In [1]: import numpy as np

In [2]: import numpy.linalg as la

In [3]: np.set_printoptions(precision=1, suppress=True, linewidth=140)

In [4]: feats = np.load("m.npy")

In [5]: feats
Out[5]: 
array([[ 13,   8,   9,  -2,   9,  -2,  -6,   3,   9,   8,   8,  -5],
       [  8,  31,  21,  -9,   2,  -4,   4,  -6,  -5,  19,  12,  -2],
       [  9,  21,  20,  -5,   7,   0,   0,   3,  -4,  17,  10,   1],
       [ -2,  -9,  -5,   3,   0,   0,   0,   4,   1,  -5,  -4,   0],
       [  9,   2,   7,   0,   9,   4,  -8,   5,   5,   6,   6,   1],
       [ -2,  -4,   0,   0,   4,  22, -16,  -6,  -4,   2,   6,  17],
       [ -6,   4,   0,   0,  -8, -16,  18,   4,  -6,  -2,  -8,  -9],
       [  3,  -6,   3,   4,   5,  -6,   4,  15,   1,   0,  -4,  -4],
       [  9,  -5,  -4,   1,   5,  -4,  -6,   1,  14,  -3,   2,  -8],
       [  8,  19,  17,  -5,   6,   2,  -2,   0,  -3,  15,  10,   2],
       [  8,  12,  10,  -4,   6,   6,  -8,  -4,   2,  10,  10,   3],
       [ -5,  -2,   1,   0,   1,  17,  -9,  -4,  -8,   2,   3,  15]])

In [6]: # rows and columns are dependent

In [7]: np.round(la.norm(feats, "nuc"), 1)
Out[7]: np.float64(185.0)

In [8]: np.round(la.norm(feats) ** 2 / la.norm(feats, 2) ** 2, 1)
Out[8]: np.float64(1.8)

In [9]: print(np.round(la.norm(feats, 1), 1), round(la.norm(feats, np.inf), 1))
123.0 123.0

In [10]: la.norm(feats, axis=0)
Out[10]: array([26.1, 46.4, 37.6, 13.3, 20.4, 34. , 29.9, 20.1, 21.8, 33.5, 26.2, 26.8])

In [11]: feats[10] @ feats[8]
Out[11]: np.int64(12)

In [12]: round(float(la.norm(feats[10] - feats[8])), 1)
Out[12]: 33.7

In [13]: np.round(la.norm(feats[10], 1), 1), np.round(la.norm(feats[10], np.inf), 1)
Out[13]: (np.float64(83.0), np.float64(12.0))

In [14]: m1 = np.loadtxt("out5.csv", delimiter=",")

In [15]: m1
Out[15]: 
array([[2., 1., 0., 0., 0., 0., 0., 0., 0., 0., 0., 0., 0., 0., 0., 0.],
       [0., 2., 1., 0., 0., 0., 0., 0., 0., 0., 0., 0., 0., 0., 0., 0.],
       [0., 0., 2., 1., 0., 0., 0., 0., 0., 0., 0., 0., 0., 0., 0., 0.],
       [0., 0., 0., 2., 1., 0., 0., 0., 0., 0., 0., 0., 0., 0., 0., 0.],
       [0., 0., 0., 0., 2., 1., 0., 0., 0., 0., 0., 0., 0., 0., 0., 0.],
       [0., 0., 0., 0., 0., 2., 1., 0., 0., 0., 0., 0., 0., 0., 0., 0.],
       [0., 0., 0., 0., 0., 0., 2., 1., 0., 0., 0., 0., 0., 0., 0., 0.],
       [0., 0., 0., 0., 0., 0., 0., 2., 1., 0., 0., 0., 0., 0., 0., 0.],
       [0., 0., 0., 0., 0., 0., 0., 0., 2., 1., 0., 0., 0., 0., 0., 0.],
       [0., 0., 0., 0., 0., 0., 0., 0., 0., 2., 1., 0., 0., 0., 0., 0.],
       [0., 0., 0., 0., 0., 0., 0., 0., 0., 0., 2., 1., 0., 0., 0., 0.],
       [0., 0., 0., 0., 0., 0., 0., 0., 0., 0., 0., 2., 1., 0., 0., 0.],
       [0., 0., 0., 0., 0., 0., 0., 0., 0., 0., 0., 0., 2., 1., 0., 0.],
       [0., 0., 0., 0., 0., 0., 0., 0., 0., 0., 0., 0., 0., 2., 1., 0.],
       [0., 0., 0., 0., 0., 0., 0., 0., 0., 0., 0., 0., 0., 0., 2., 1.],
       [0., 0., 0., 0., 0., 0., 0., 0., 0., 0., 0., 0., 0., 0., 0., 2.]])

In [16]: # triangular, det is the product of the diagonal

In [17]: other = la.inv(m1)

In [18]: np.round(la.slogdet(m1)[0], 1)
Out[18]: np.float64(1.0)

In [19]: np.round(la.cond(m1), 1)
Out[19]: np.float64(2.9)

In [20]: q, vecs = la.qr(m1[:, :9])[0], la.qr(m1[:, 9:])[0]

In [21]: s = la.svd(q.T @ vecs, compute_uv=False)

In [22]: s.round(1) + 0
Out[22]: array([0.5, 0. , 0. , 0. , 0. , 0. , 0. ])

In [23]: np.round(la.norm(q @ q.T - vecs @ vecs.T, 2), 1)
Out[23]: np.float64(1.0)

In [24]: np.trace(m1)
Out[24]: np.float64(32.0)

In [25]: assert m1 == m1.T
Traceback (most recent call last):
  Cell In[25], line 1
    assert m1 == m1.T
ValueError: The truth value of an array with more than one element is ambiguous. Use a.any() or a.all()


In [26]: ang = np.radians(90)

In [27]: r_ = np.eye(16)

In [28]: r_[14, 14] = r_[2, 2] = np.cos(ang)

In [29]: r_[14, 2], r_[2, 14] = -np.sin(ang), np.sin(ang)

In [30]: other = m1 @ r_.T

In [31]: np.allclose(la.norm(m1, axis=1), la.norm(other, axis=1))
Out[31]: True

In [32]: round(float(la.det(r_)), 1), np.trace(r_)
Out[32]: (1.0, np.float64(14.0))

In [33]: print(la.svd(m1, compute_uv=False), la.svd(other, compute_uv=False))
[3.  3.  2.9 2.8 2.7 2.6 2.4 2.3 2.1 1.9 1.8 1.6 1.4 1.2 1.1 1. ] [3.  3.  2.9 2.8 2.7 2.6 2.4 2.3 2.1 1.9 1.8 1.6 1.4 1.2 1.1 1. ]

In [34]: np.abs(other - m1).max(axis=0)
Out[34]: array([0., 0., 2., 0., 0., 0., 0., 0., 0., 0., 0., 0., 0., 0., 2., 0.])

In [35]: rng = np.random.default_rng(344394)

In [36]: idx = rng.permutation(16)

In [37]: print(idx)
[11  4  8 15  9 12  7 10  0  5  6  3 14 13  1  2]

In [38]: other = m1[idx][:, idx]

In [39]: np.diag(other)
Out[39]: array([2., 2., 2., 2., 2., 2., 2., 2., 2., 2., 2., 2., 2., 2., 2., 2.])

In [40]: print(np.trace(other))
32.0

In [41]: E = np.load("sample6.npy")

In [42]: E
Out[42]: 
array([[-1,  1, -4, -2, -5, -3,  3, -1,  5, -3,  2,  1, -5,  0,  5, -1],
       [-1, -5, -4,  0,  4, -4,  4, -2,  2, -2, -3,  4, -3,  3,  0, -3],
       [-1, -1,  1, -2, -1, -4, -1, -5,  4, -2,  0, -5,  2, -2, -5,  0],
       [ 3,  0, -1, -5,  1, -1, -4,  3, -1,  2, -4, -1, -1,  5,  1,  5],
       [-5, -4,  5,  2, -2, -3,  0,  4, -4,  0,  4, -5, -5, -3, -4,  1],
       [ 4,  3, -4, -1,  3, -5,  5, -2,  0, -2, -5, -5,  5, -1, -1, -4],
       [-3,  0,  1,  5,  2, -4, -3,  1,  1,  4,  0, -3,  1,  5, -1,  0],
       [ 2,  4, -3,  2,  3,  1, -1,  1, -1, -4, -2, -5, -5, -5, -3, -2],
       [ 4,  5, -5, -5, -4, -5,  4,  3, -2, -1,  4,  4, -4, -2,  3, -3],
       [-4,  2,  3,  3,  3,  4, -3, -2, -3, -5, -1,  0,  0, -1,  3,  2]])

In [43]: u = np.array([0, 1, 2])

In [44]: np.cross(E[7, :3], E[6, :3])
Out[44]: array([ 4,  7, 12])

In [45]: np.polyval(u, E[7])
Out[45]: array([ 4,  6, -1,  4,  5,  3,  1,  3,  1, -2,  0, -3, -3, -3, -1,  0])

In [46]: np.correlate(E[7], E[6], "full")
Out[46]: 
array([  0,  -2,   6,  25, -19,  -8,  33,  21, -20,   5,  -6, -16,  18,  -7, -45, -22,  -8, -10, -12,  -9, -14,  -3,   3,  -7, -10, -22,
        -9,   2,  13,   9,   6])

In [47]: other = feats[0, 0] * feats[1:] - np.outer(feats[1:, 0], feats[0])

In [48]: other
Out[48]: 
array([[   0,  339,  201, -101,  -46,  -36,  100, -102, -137,  183,   92,   14],
       [   0,  201,  179,  -47,   10,   18,   54,   12, -133,  149,   58,   58],
       [   0, -101,  -47,   35,   18,   -4,  -12,   58,   31,  -49,  -36,  -10],
       [   0,  -46,   10,   18,   36,   70,  -50,   38,  -16,    6,    6,   58],
       [   0,  -36,   18,   -4,   70,  282, -220,  -72,  -34,   42,   94,  211],
       [   0,  100,   54,  -12,  -50, -220,  198,   70,  -24,   22,  -56, -147],
       [   0, -102,   12,   58,   38,  -72,   70,  186,  -14,  -24,  -76,  -37],
       [   0, -137, -133,   31,  -16,  -34,  -24,  -14,  101, -111,  -46,  -59],
       [   0,  183,  149,  -49,    6,   42,   22,  -24, -111,  131,   66,   66],
       [   0,   92,   58,  -36,    6,   94,  -56,  -76,  -46,   66,   66,   79],
       [   0,   14,   58,  -10,   58,  211, -147,  -37,  -59,   66,   79,  170]])

In [49]: la.matrix_rank(other), la.matrix_rank(feats)
Out[49]: (np.int64(3), np.int64(4))

In [50]: t3 = np.stack([E, -3 * E, E[::-1]])

In [51]: print(la.norm(t3, axis=(1, 2)))
[ 40.1 120.4  40.1]

In [52]: M = np.loadtxt("block13.csv", delimiter=",")

In [53]: M
Out[53]: 
array([[ 2.3, -1.1,  3.5,  3.5],
       [ 0.2,  0.1,  0.4,  0.2],
       [-0.5,  0.3,  0. , -0.6],
       [-3.2,  1.5, -2.3, -2.4],
       [-4. ,  2.6, -4. , -4. ],
       [-0.6,  0.5, -0.5,  0.1],
       [ 5.7, -2.5,  5.7,  5.1],
       [ 1.5, -1. ,  0.9,  1. ],
       [ 0.1,  0.4,  0.2,  0.3],
       [ 1.6, -0.5,  1.5,  1.6],
       [ 1.2, -0.6,  1.1,  1.6],
       [-0.3,  0.1, -0.2,  0.1],
       [ 0.2,  0. ,  1. ,  0.3],
       [-3.8,  2. , -3. , -3.4],
       [ 0.3, -0.5,  0.1,  0.3],
       [-1.3,  1.2, -1. , -1.5],
       [-2.8,  1.8, -3.1, -3.2],
       [ 3.9, -1.1,  3. ,  3. ],
       [-1.5,  0.7, -1.1, -1.4],
       [-3. ,  1. , -3.3, -3.7],
       [ 2. , -1.2,  2.1,  1.4],
       [-2.9,  0.7, -2.7, -2.8],
       [ 1.8, -0.7,  1.8,  1.9],
       [-1.2,  0.4, -1.1, -1.1],
       [ 2.9, -0.7,  3.1,  2.7],
       [-1.1,  0.5, -0.9, -1.3],
       [-2.4,  1.3, -1.8, -2.1],
       [-1.6,  0.4, -1.6, -1.3],
       [ 2.6, -1. ,  1.9,  2.4],
       [-0.8,  1. , -0.7, -0.9],
       [ 3.9, -1.8,  3.8,  3.6],
       [ 1. , -0.5,  1.4,  1.6],
       [-0.5,  0.5, -0.2, -0.7],
       [ 1.4, -1.3,  2.1,  2.1],
       [-2.8,  1.5, -3.1, -3.1],
       [-0.1,  0.2, -0.6, -1.1],
       [-1.2,  0. , -0.6, -1. ],
       [-0.5,  0.4, -0.6, -0.1],
       [-1.6,  0.7, -1.4, -1.3],
       [-3.3,  1.5, -3.9, -3.4],
       [ 2.1, -1.1,  2.2,  2.7],
       [ 0.8, -0.1,  0.5,  1.1],
       [-3.3,  1.6, -3.2, -3.7],
       [ 2.9, -1.8,  2.6,  1.9],
       [ 5.9, -2.5,  5.4,  5.5],
       [-0.6,  0.4, -0.5, -0.7],
       [-1.9,  1.5, -2.4, -3.1],
       [-0.4,  0.2, -0.2, -0.8],
       [ 3.5, -1.6,  3.9,  3.4]])

In [54]: ang = np.radians(36)

In [55]: r_ = np.eye(4)

In [56]: r_[2, 2] = r_[1, 1] = np.cos(ang)

In [57]: r_[2, 1], r_[1, 2] = -np.sin(ang), np.sin(ang)

In [58]: r_
Out[58]: 
array([[ 1. ,  0. ,  0. ,  0. ],
       [ 0. ,  0.8,  0.6,  0. ],
       [ 0. , -0.6,  0.8,  0. ],
       [ 0. ,  0. ,  0. ,  1. ]])

In [59]: other = M @ r_.T

In [60]: np.abs(other - M).max(axis=0)
Out[60]: array([0. , 3.8, 0.8, 0. ])

In [61]: np.allclose(M @ M.T, other @ other.T)
Out[61]: True

In [62]: J = np.array([[-1, 0, 0, -1, -1, 2, -3, -1, 3, -3],
    ...:     [2, 1, 0, -1, 1, 1, -2, -1, 0, 0],
    ...:     [0, -1, 2, -1, 3, 0, -2, -3, 1, 2],
    ...:     [0, -1, 1, 0, -2, -1, 0, 0, 1, 2],
    ...:     [1, -2, 0, 1, 0, -1, -1, 1, 1, 3],
    ...:     [1, 1, 1, -1, 0, -2, 1, 3, -2, 2],
    ...:     [-3, -2, 2, -1, -3, 3, -2, 1, 0, -2],
    ...:     [-2, 3, -2, -3, -1, 3, -2, 1, -1, 2],
    ...:     [0, -3, -3, -1, 1, -1, -1, -2, 0, -3],
    ...:     [3, -1, 3, 3, 3, -2, -1, -1, -2, -3],
    ...:     [-2, -1, 2, -3, -3, -3, 3, -1, 0, 3],
    ...:     [-2, -3, 2, 2, 2, 2, -1, -3, 0, 2],
    ...:     [0, 0, -1, -1, -1, 3, -1, 2, -3, -2],
    ...:     [-2, -3, -1, -2, -2, 1, -2, -1, -3, -1],
    ...:     [0, 2, 2, 1, 2, 1, 0, 3, 0, 1],
    ...:     [-1, -2, -1, 2, 1, 2, 2, -1, 1, 1]])

In [63]: J[:, 1] = -3 * J[:, 7]

In [64]: J
Out[64]: 
array([[-1,  3,  0, -1, -1,  2, -3, -1,  3, -3],
       [ 2,  3,  0, -1,  1,  1, -2, -1,  0,  0],
       [ 0,  9,  2, -1,  3,  0, -2, -3,  1,  2],
       [ 0,  0,  1,  0, -2, -1,  0,  0,  1,  2],
       [ 1, -3,  0,  1,  0, -1, -1,  1,  1,  3],
       [ 1, -9,  1, -1,  0, -2,  1,  3, -2,  2],
       [-3, -3,  2, -1, -3,  3, -2,  1,  0, -2],
       [-2, -3, -2, -3, -1,  3, -2,  1, -1,  2],
       [ 0,  6, -3, -1,  1, -1, -1, -2,  0, -3],
       [ 3,  3,  3,  3,  3, -2, -1, -1, -2, -3],
       [-2,  3,  2, -3, -3, -3,  3, -1,  0,  3],
       [-2,  9,  2,  2,  2,  2, -1, -3,  0,  2],
       [ 0, -6, -1, -1, -1,  3, -1,  2, -3, -2],
       [-2,  3, -1, -2, -2,  1, -2, -1, -3, -1],
       [ 0, -9,  2,  1,  2,  1,  0,  3,  0,  1],
       [-1,  3, -1,  2,  1,  2,  2, -1,  1,  1]])

In [65]: left, s, Vh = la.svd(J)

In [66]: np.argmax(s[:-1] / (s[1:] + 1e-6)) + 1
Out[66]: np.int64(9)

In [67]: other = left[:, :9] @ np.diag(s[:9]) @ Vh[:9]

In [68]: la.matrix_rank(other)
Out[68]: np.int64(9)

In [69]: left, s, Vh = la.svd(J)

In [70]: vecs = Vh[:(s > 1e-8).sum()]

In [71]: vec = J[7] + 5 * J[3] + rng.integers(2) * np.eye(10)[4]

In [72]: vec
Out[72]: array([ -2.,  -3.,   3.,  -3., -10.,  -2.,  -2.,   1.,   4.,  12.])

In [73]: np.allclose(vecs.T @ vecs @ vec, vec)
Out[73]: True

In [74]: la.matrix_rank(np.vstack([J, vec]))
Out[74]: np.int64(9)

In [75]: other = np.array([[3, 3],
    ...:     [3, 3],
    ...:     [1, 3],
    ...:     [0, 3],
    ...:     [0, 0],
    ...:     [3, 2],
    ...:     [1, 1],
    ...:     [2, 2],
    ...:     [2, 3],
    ...:     [0, 0]])

In [76]: la.matrix_rank(J @ other)
Out[76]: np.int64(2)

In [77]: la.matrix_rank(np.vstack([J, other.T]))
Out[77]: np.int64(10)

In [78]: other.T @ J.T
Out[78]: 
array([[ 13,  14,  23,   0,  -6, -26,  -7, -10,   7,   8,  -3,  22, -13,  -5, -16,  13],
       [ 11,  10,  25,   4,  -1, -27,  -9, -27,  -1,  23,  -5,  30, -24, -17, -10,  16]])

In [79]: np.einsum("ij,ij->i", J, J)
Out[79]: array([ 44,  21, 113,  11,  24, 106,  50,  46,  62,  64,  63, 115,  66,  38, 101,  27])

In [80]: J @ other
Out[80]: 
array([[ 13,  11],
       [ 14,  10],
       [ 23,  25],
       [  0,   4],
       [ -6,  -1],
       [-26, -27],
       [ -7,  -9],
       [-10, -27],
       [  7,  -1],
       [  8,  23],
       [ -3,  -5],
       [ 22,  30],
       [-13, -24],
       [ -5, -17],
       [-16, -10],
       [ 13,  16]])

In [81]: np.einsum("ik,kj->ij", J, other)
Out[81]: 
array([[ 13,  11],
       [ 14,  10],
       [ 23,  25],
       [  0,   4],
       [ -6,  -1],
       [-26, -27],
       [ -7,  -9],
       [-10, -27],
       [  7,  -1],
       [  8,  23],
       [ -3,  -5],
       [ 22,  30],
       [-13, -24],
       [ -5, -17],
       [-16, -10],
       [ 13,  16]])

In [82]: np.einsum("ij->j", J)
Out[82]: array([ -6,   9,   7,  -6,   0,   8, -12,  -3,  -4,   4])

In [83]: W0 = np.loadtxt("case3.csv", delimiter=",")

In [84]: W0
Out[84]: 
array([[  0.6,   0.9, -20.3, -18.8,  39.7,  -1.5],
       [ -0.7,   1.2, -20.3, -18.9,  41.1,   0. ],
       [ -1.4,  -0.1, -21.2, -20.6,  38.4,   0.8],
       [  0.3,   1.3, -19.1, -20.8,  42.1,   0. ],
       [ -0.8,   1. , -19.5, -19.3,  38.9,   0.1],
       [ -0.6,   0.4, -18.1, -18.3,  39.8,  -0.4],
       [  0.6,   0.5, -22.3, -20.6,  39.8,  -1.5],
       [ -1.2,  -0.1, -20.4, -20.4,  39.3,  -2.3],
       [  1. ,   0.1, -20.4, -20.4,  39.5,   0.2],
       [  0.6,  -0.1, -20.3, -19.6,  39.8,   0.8],
       [ -1.2,   0.2, -19.5, -21.6,  40.8,  -1.4],
       [ -0.1,  -0.7, -20.3, -20.6,  39.2,   0. ]])

In [85]: other = W0 + rng.integers(-2, 3, (12, 1)) @ rng.integers(-2, 3, (1, 6))

In [86]: other
Out[86]: 
array([[  0.6,   0.9, -20.3, -18.8,  39.7,  -1.5],
       [  3.3,   3.2, -24.3, -22.9,  37.1,  -4. ],
       [ -5.4,  -2.1, -17.2, -16.6,  42.4,   4.8],
       [  2.3,   2.3, -21.1, -22.8,  40.1,  -2. ],
       [  3.2,   3. , -23.5, -23.3,  34.9,  -3.9],
       [ -4.6,  -1.6, -14.1, -14.3,  43.8,   3.6],
       [ -1.4,  -0.5, -20.3, -18.6,  41.8,   0.5],
       [ -1.2,  -0.1, -20.4, -20.4,  39.3,  -2.3],
       [  1. ,   0.1, -20.4, -20.4,  39.5,   0.2],
       [  0.6,  -0.1, -20.3, -19.6,  39.8,   0.8],
       [ -5.2,  -1.8, -15.5, -17.6,  44.8,   2.6],
       [  1.9,   0.3, -22.3, -22.6,  37.2,  -2. ]])

In [87]: np.abs(other - W0).sum(axis=1)
Out[87]: array([ 0., 22., 22., 11., 22., 22., 11.,  0.,  0.,  0., 22., 11.])
